% python3 -q
>>> import numpy as np
>>> import numpy.linalg as la
>>> np.set_printoptions(precision=3, suppress=True, linewidth=160, legacy="1.25")
>>> W0 = np.array([[8, -1, -5, -6, 4, 10, 5],
...     [6, -3, -4, -6, -2, 3, 6],
...     [8, -3, -4, -5, 0, 5, 5],
...     [10, -2, -3, -3, 0, 6, 2],
...     [12, 0, -3, -3, 0, 9, 0],
...     [4, 1, -5, -6, 8, 12, 5],
...     [4, -5, -3, -3, 2, 1, 6]])
>>> np.round(la.norm(W0), 3)
37.323
>>> np.unravel_index(np.abs(W0).argmax(), W0.shape)
(4, 0)
>>> W0 - W0[0]
array([[ 0,  0,  0,  0,  0,  0,  0],
       [-2, -2,  1,  0, -6, -7,  1],
       [ 0, -2,  1,  1, -4, -5,  0],
       [ 2, -1,  2,  3, -4, -4, -3],
       [ 4,  1,  2,  3, -4, -1, -5],
       [-4,  2,  0,  0,  4,  2,  0],
       [-4, -4,  2,  3, -2, -9,  1]])
>>> print(la.matrix_rank(W0))
4
>>> print(W0.sum(axis=1))
[15  0  6 10 15 19  2]
>>> W0.sum(axis=0)
array([ 52, -13, -27, -32,  12,  46,  29])
>>> np.abs(W0).max()
12
>>> np.diff(W0, axis=0)
array([[ -2,  -2,   1,   0,  -6,  -7,   1],
       [  2,   0,   0,   1,   2,   2,  -1],
       [  2,   1,   1,   2,   0,   1,  -3],
       [  2,   2,   0,   0,   0,   3,  -2],
       [ -8,   1,  -2,  -3,   8,   3,   5],
       [  0,  -6,   2,   3,  -6, -11,   1]])
>>> W0.mean(axis=0)
array([ 7.429, -1.857, -3.857, -4.571,  1.714,  6.571,  4.143])
>>> print(np.round(la.svd(W0, compute_uv=False), 3) + 0)
[33.951 11.336  9.958  3.562  0.     0.     0.   ]
>>> theta = np.radians(72)
>>> Rm = np.eye(7)
>>> Rm[3, 3] = Rm[4, 4] = np.cos(theta)
>>> Rm[3, 4], Rm[4, 3] = -np.sin(theta), np.sin(theta)
>>> print(Rm)
[[ 1.     0.     0.     0.     0.     0.     0.   ]
 [ 0.     1.     0.     0.     0.     0.     0.   ]
 [ 0.     0.     1.     0.     0.     0.     0.   ]
 [ 0.     0.     0.     0.309 -0.951  0.     0.   ]
 [ 0.     0.     0.     0.951  0.309  0.     0.   ]
 [ 0.     0.     0.     0.     0.     1.     0.   ]
 [ 0.     0.     0.     0.     0.     0.     1.   ]]
>>> A2 = W0 @ Rm.T
>>> A2
array([[ 8.   , -1.   , -5.   , -5.658, -4.47 , 10.   ,  5.   ],
       [ 6.   , -3.   , -4.   ,  0.048, -6.324,  3.   ,  6.   ],
       [ 8.   , -3.   , -4.   , -1.545, -4.755,  5.   ,  5.   ],
       [10.   , -2.   , -3.   , -0.927, -2.853,  6.   ,  2.   ],
       [12.   ,  0.   , -3.   , -0.927, -2.853,  9.   ,  0.   ],
       [ 4.   ,  1.   , -5.   , -9.463, -3.234, 12.   ,  5.   ],
       [ 4.   , -5.   , -3.   , -2.829, -2.235,  1.   ,  6.   ]])
>>> np.abs(A2 - W0).max(axis=0)
array([ 0.   ,  0.   ,  0.   ,  6.048, 11.234,  0.   ,  0.   ])
>>> print(np.allclose(W0 @ W0.T, A2 @ A2.T))
True
>>> np.allclose(la.norm(W0, axis=1), la.norm(A2, axis=1))
True
>>> rk = la.matrix_rank(W0)
>>> rk
4
>>> null = la.svd(W0)[2][rk:].T
>>> np.round(W0 @ null, 3) + 0
array([[0., 0., 0.],
       [0., 0., 0.],
       [0., 0., 0.],
       [0., 0., 0.],
       [0., 0., 0.],
       [0., 0., 0.],
       [0., 0., 0.]])
>>> la.matrix_rank(W0.T @ W0), la.matrix_rank(W0 @ W0.T)
(4, 4)
>>> [int(la.matrix_rank(W0[:i])) for i in range(1, len(W0) + 1)]
[1, 2, 3, 4, 4, 4, 4]
>>> m1 = np.tanh(np.array([[0.3, 0.7],
...     [-0.6, -2.6],
...     [-0.5, -0.3],
...     [-0.5, -1.0],
...     [-0.5, 0.5],
...     [1.2, 0.8],
...     [-0.2, -0.3],
...     [-2.1, 0.6],
...     [0.1, 0.8],
...     [1.7, -0.4],
...     [-1.0, 1.0],
...     [0.7, -0.7],
...     [-0.8, -0.7],
...     [0.1, -0.1],
...     [1.0, 0.5],
...     [-1.3, -2.3],
...     [-0.6, -0.3],
...     [-1.0, -0.5],
...     [-1.6, 1.2],
...     [1.7, 1.0],
...     [0.4, 1.3],
...     [1.0, 0.3],
...     [-0.1, 0.5],
...     [1.8, -0.8],
...     [-1.8, 0.8],
...     [0.9, 0.5],
...     [0.0, -0.4],
...     [-0.7, 0.7],
...     [-0.2, 0.8]]) @ np.array([[-0.2, -2.3, -0.8, -1.2, 2.1, 0.4],
...     [1.2, -1.1, -1.6, -1.3, -0.6, 2.0]]))
>>> m1
array([[ 0.653, -0.898, -0.876, -0.854,  0.207,  0.909],
       [-0.995,  1.   ,  1.   ,  0.999,  0.291, -1.   ],
       [-0.254,  0.901,  0.706,  0.757, -0.701, -0.664],
       [-0.8  ,  0.978,  0.964,  0.956, -0.422, -0.976],
       [ 0.604,  0.537, -0.38 , -0.05 , -0.874,  0.664],
       [ 0.617, -0.999, -0.978, -0.986,  0.967,  0.969],
       [-0.31 ,  0.658,  0.565,  0.558, -0.235, -0.592],
       [ 0.814,  1.   ,  0.617,  0.94 , -1.   ,  0.345],
       [ 0.735, -0.804, -0.876, -0.821, -0.264,  0.927],
       [-0.675, -0.998, -0.617, -0.909,  0.999, -0.119],
       [ 0.885,  0.834, -0.664, -0.1  , -0.991,  0.922],
       [-0.753, -0.686,  0.508,  0.07 ,  0.955, -0.808],
       [-0.592,  0.989,  0.943,  0.954, -0.851, -0.938],
       [-0.139, -0.119,  0.08 ,  0.01 ,  0.264, -0.159],
       [ 0.38 , -0.993, -0.922, -0.952,  0.947,  0.885],
       [-0.987,  1.   ,  1.   ,  1.   , -0.874, -1.   ],
       [-0.235,  0.937,  0.744,  0.804, -0.793, -0.686],
       [-0.38 ,  0.993,  0.922,  0.952, -0.947, -0.885],
       [ 0.943,  0.982, -0.565,  0.345, -0.999,  0.943],
       [ 0.696, -1.   , -0.995, -0.997,  0.995,  0.991],
       [ 0.901, -0.982, -0.984, -0.974,  0.06 ,  0.992],
       [ 0.159, -0.99 , -0.856, -0.92 ,  0.958,  0.762],
       [ 0.551, -0.31 , -0.617, -0.485, -0.47 ,  0.744],
       [-0.867, -0.997, -0.159, -0.808,  1.   , -0.706],
       [ 0.867,  0.997,  0.159,  0.808, -1.   ,  0.706],
       [ 0.397, -0.989, -0.909, -0.939,  0.92 ,  0.876],
       [-0.446,  0.414,  0.565,  0.478,  0.235, -0.664],
       [ 0.753,  0.686, -0.508, -0.07 , -0.955,  0.808],
       [ 0.762, -0.397, -0.808, -0.664, -0.716,  0.909]])
>>> x0 = np.array([0, 0, 2, 2, 2, 0])
>>> m1 @ np.eye(6)[1]
array([-0.898,  1.   ,  0.901,  0.978,  0.537, -0.999,  0.658,  1.   , -0.804, -0.998,  0.834, -0.686,  0.989, -0.119, -0.993,  1.   ,  0.937,  0.993,  0.982,
       -1.   , -0.982, -0.99 , -0.31 , -0.997,  0.997, -0.989,  0.414,  0.686, -0.397])
>>> la.norm(m1 @ x0) <= la.norm(m1, 2) * la.norm(x0) + 1e-9
True
>>> print(np.sign((m1 @ x0).round(6)))
[-1.  1.  1.  1. -1. -1.  1.  1. -1. -1. -1.  1.  1.  1. -1.  1.  1.  1. -1. -1. -1. -1. -1.  1. -1. -1.  1. -1. -1.]
>>> cent = m1[[19, 11]].astype(float)
>>> for _ in range(3):
...     labels = la.norm(m1[:, None] - cent, axis=-1).argmin(axis=1)
...     cent = np.array([m1[labels == j].mean(axis=0) for j in range(2)])
... 
>>> labels
array([0, 1, 1, 1, 0, 0, 1, 1, 0, 0, 0, 1, 1, 1, 0, 1, 1, 1, 0, 0, 0, 0, 0, 0, 1, 0, 1, 0, 0])
>>> np.bincount(labels)
array([16, 13])
>>> cent[1] - cent[0]
array([-0.792,  1.154,  1.407,  1.351, -0.502, -1.28 ])
>>> np.abs(cent[1] - cent[0]).argmax()
2
>>> proj = m1 @ la.solve(m1.T @ m1, m1.T)
>>> proj @ m1[:, 1]
array([-0.898,  1.   ,  0.901,  0.978,  0.537, -0.999,  0.658,  1.   , -0.804, -0.998,  0.834, -0.686,  0.989, -0.119, -0.993,  1.   ,  0.937,  0.993,  0.982,
       -1.   , -0.982, -0.99 , -0.31 , -0.997,  0.997, -0.989,  0.414,  0.686, -0.397])
>>> dist = la.norm(m1[:, None] - m1[None], axis=-1)
>>> print(dist[:5, :5])
[[0.    4.113 3.53  4.03  2.045]
 [4.113 0.    1.342 0.742 3.147]
 [3.53  1.342 0.    0.765 2.12 ]
 [4.03  0.742 0.765 0.    2.807]
 [2.045 3.147 2.12  2.807 0.   ]]
>>> dist.shape
(29, 29)
>>> print(dist[26].round(6).argsort(kind="stable")[:4])
[26  6 13  1]
>>> X = np.load("out4.npy")
>>> print(X)
[[-2.42  -0.542 -0.075  0.019 -1.633 -0.09  -0.361  2.293]
 [-1.761  2.717 -0.409  0.751 -1.186 -1.46  -0.65  -1.65 ]
 [-0.006  2.474 -0.462 -0.228 -1.087  2.146  2.901 -0.291]
 [-1.125  0.755  0.637 -3.558  1.28   0.346  1.151  0.308]
 [-0.668 -1.127  0.158  0.91   0.933 -1.706  2.831 -0.674]]
>>> blk = np.stack([X, 5 * X, X[::-1]])
>>> np.einsum("bij,cij->bc", blk, blk)
array([[  85.7  ,  428.501,   12.913],
       [ 428.501, 2142.505,   64.563],
       [  12.913,   64.563,   85.7  ]])
>>> (blk @ X.T).shape
(3, 5, 5)
>>> la.matrix_rank(blk)
array([5, 5, 5])
>>> print(X.reshape(-1, 2))
[[-2.42  -0.542]
 [-0.075  0.019]
 [-1.633 -0.09 ]
 [-0.361  2.293]
 [-1.761  2.717]
 [-0.409  0.751]
 [-1.186 -1.46 ]
 [-0.65  -1.65 ]
 [-0.006  2.474]
 [-0.462 -0.228]
 [-1.087  2.146]
 [ 2.901 -0.291]
 [-1.125  0.755]
 [ 0.637 -3.558]
 [ 1.28   0.346]
 [ 1.151  0.308]
 [-0.668 -1.127]
 [ 0.158  0.91 ]
 [ 0.933 -1.706]
 [ 2.831 -0.674]]
>>> X.reshape(2, -1)
array([[-2.42 , -0.542, -0.075,  0.019, -1.633, -0.09 , -0.361,  2.293, -1.761,  2.717, -0.409,  0.751, -1.186, -1.46 , -0.65 , -1.65 , -0.006,  2.474,
        -0.462, -0.228],
       [-1.087,  2.146,  2.901, -0.291, -1.125,  0.755,  0.637, -3.558,  1.28 ,  0.346,  1.151,  0.308, -0.668, -1.127,  0.158,  0.91 ,  0.933, -1.706,
         2.831, -0.674]])
>>> blk = X.reshape(5, 2, -1)
>>> np.swapaxes(blk, 1, 2)[3]
array([[-1.125,  1.28 ],
       [ 0.755,  0.346],
       [ 0.637,  1.151],
       [-3.558,  0.308]])
>>> def softmax(z):
...     e = np.exp(z - z.max(axis=-1, keepdims=True))
...     return e / e.sum(axis=-1, keepdims=True)
... 
>>> softmax(X).sum(axis=1)
array([1., 1., 1., 1., 1.])
>>> softmax(X[3] + 4)
array([0.023, 0.153, 0.136, 0.002, 0.259, 0.102, 0.227, 0.098])
>>> att = X @ X.T / np.sqrt(8)
>>> softmax(att)[3] @ X
array([-1.116,  0.767,  0.624, -3.507,  1.25 ,  0.357,  1.167,  0.302])
>>> E = np.diag(5 * np.array([0, -2, -1, 1, 0, 3])) + np.array([[-1, 3, -5, -5, -1, 1],
...     [5, -4, -3, 1, 0, 3],
...     [4, 5, -1, -2, -5, 1],
...     [4, -3, 0, 2, 0, 4],
...     [-3, 4, -1, 0, 4, 2],
...     [-2, 5, -3, 0, -2, -2]])
>>> E
array([[ -1,   3,  -5,  -5,  -1,   1],
       [  5, -14,  -3,   1,   0,   3],
       [  4,   5,  -6,  -2,  -5,   1],
       [  4,  -3,   0,   7,   0,   4],
       [ -3,   4,  -1,   0,   4,   2],
       [ -2,   5,  -3,   0,  -2,  13]])
>>> la.cond(E) > 100
False
>>> la.matrix_rank(E, rtol=0.1)
5
>>> print([round(float(x), 3) for x in la.svd(E, compute_uv=False)[:3]])
[18.365, 15.197, 10.678]
>>> np.argsort(-la.norm(E, axis=0).round(6), kind="stable")[:3]
array([1, 5, 2])
>>> np.abs(la.svd(E)[2][-1])
array([0.657, 0.152, 0.413, 0.443, 0.374, 0.197])
>>> np.round(la.norm(E, 2) / la.norm(E), 3)
0.668
>>> theta = np.radians(180)
>>> Rm = np.eye(6)
>>> Rm[0, 0] = Rm[3, 3] = np.cos(theta)
>>> Rm[0, 3], Rm[3, 0] = -np.sin(theta), np.sin(theta)
>>> Rm.round(3) + 0
array([[-1.,  0.,  0.,  0.,  0.,  0.],
       [ 0.,  1.,  0.,  0.,  0.,  0.],
       [ 0.,  0.,  1.,  0.,  0.,  0.],
       [ 0.,  0.,  0., -1.,  0.,  0.],
       [ 0.,  0.,  0.,  0.,  1.,  0.],
       [ 0.,  0.,  0.,  0.,  0.,  1.]])
>>> A2 = E @ Rm.T
>>> np.abs(A2 - E).max(axis=0)
array([10.,  0.,  0., 14.,  0.,  0.])
>>> A2.round(3) + 0
array([[  1.,   3.,  -5.,   5.,  -1.,   1.],
       [ -5., -14.,  -3.,  -1.,   0.,   3.],
       [ -4.,   5.,  -6.,   2.,  -5.,   1.],
       [ -4.,  -3.,   0.,  -7.,   0.,   4.],
       [  3.,   4.,  -1.,   0.,   4.,   2.],
       [  2.,   5.,  -3.,   0.,  -2.,  13.]])
>>> rng = np.random.default_rng(965)
>>> labels = rng.permutation(6)
>>> A2 = E[:, labels] * rng.choice([-1, 1], 6)
>>> print(A2)
[[ -1   5  -1  -1   3  -5]
 [ -3   3   0   5 -14   1]
 [ -1   6  -5   4   5  -2]
 [ -4   0   0   4  -3   7]
 [ -2   1   4  -3   4   0]
 [-13   3  -2  -2   5   0]]
>>> U, _, Vt = la.svd(E.T @ A2)
>>> np.round(U @ Vt, 3) + 0
array([[ 0.,  0.,  0.,  1.,  0.,  0.],
       [ 0.,  0.,  0.,  0.,  1.,  0.],
       [ 0., -1.,  0.,  0.,  0.,  0.],
       [ 0.,  0.,  0.,  0.,  0.,  1.],
       [ 0.,  0.,  1.,  0.,  0.,  0.],
       [-1.,  0.,  0.,  0.,  0.,  0.]])
>>> np.round(la.lstsq(E, A2)[0], 3) + 0
array([[ 0.,  0.,  0.,  1.,  0.,  0.],
       [ 0.,  0.,  0.,  0.,  1.,  0.],
       [ 0., -1.,  0.,  0.,  0.,  0.],
       [ 0.,  0.,  0.,  0.,  0.,  1.],
       [ 0.,  0.,  1.,  0.,  0.,  0.],
       [-1.,  0.,  0.,  0.,  0.,  0.]])
>>> (E + E.T) / 2
array([[ -1. ,   4. ,  -0.5,  -0.5,  -2. ,  -0.5],
       [  4. , -14. ,   1. ,  -1. ,   2. ,   4. ],
       [ -0.5,   1. ,  -6. ,  -1. ,  -3. ,  -1. ],
       [ -0.5,  -1. ,  -1. ,   7. ,   0. ,   2. ],
       [ -2. ,   2. ,  -3. ,   0. ,   4. ,   0. ],
       [ -0.5,   4. ,  -1. ,   2. ,   0. ,  13. ]])
>>> np.sort(np.abs(la.eigvals(E)))
array([ 2.17 ,  3.617,  3.617,  5.243, 13.368, 14.643])
>>> np.trace(E)
3
>>> np.allclose(E @ E.T, E.T @ E)
False
>>> E @ E
array([[-23, -54,  24, -17,  20,  -6],
       [-89, 208,  26, -26,   4,   3],
       [  2, -97,   3, -17,   4,   8],
       [  1,  53, -23,  26, -12,  75],
       [  3, -44,  -1,  21,  20,  42],
       [ -5, -34, -24,  21, -17, 175]])
>>> np.allclose(E, E.T)
False
>>> (E - E.T) / 2
array([[ 0. , -1. , -4.5, -4.5,  1. ,  1.5],
       [ 1. ,  0. , -4. ,  2. , -2. , -1. ],
       [ 4.5,  4. ,  0. , -1. , -2. ,  2. ],
       [ 4.5, -2. ,  1. ,  0. ,  0. ,  2. ],
       [-1. ,  2. ,  2. ,  0. ,  0. ,  2. ],
       [-1.5,  1. , -2. , -2. , -2. ,  0. ]])
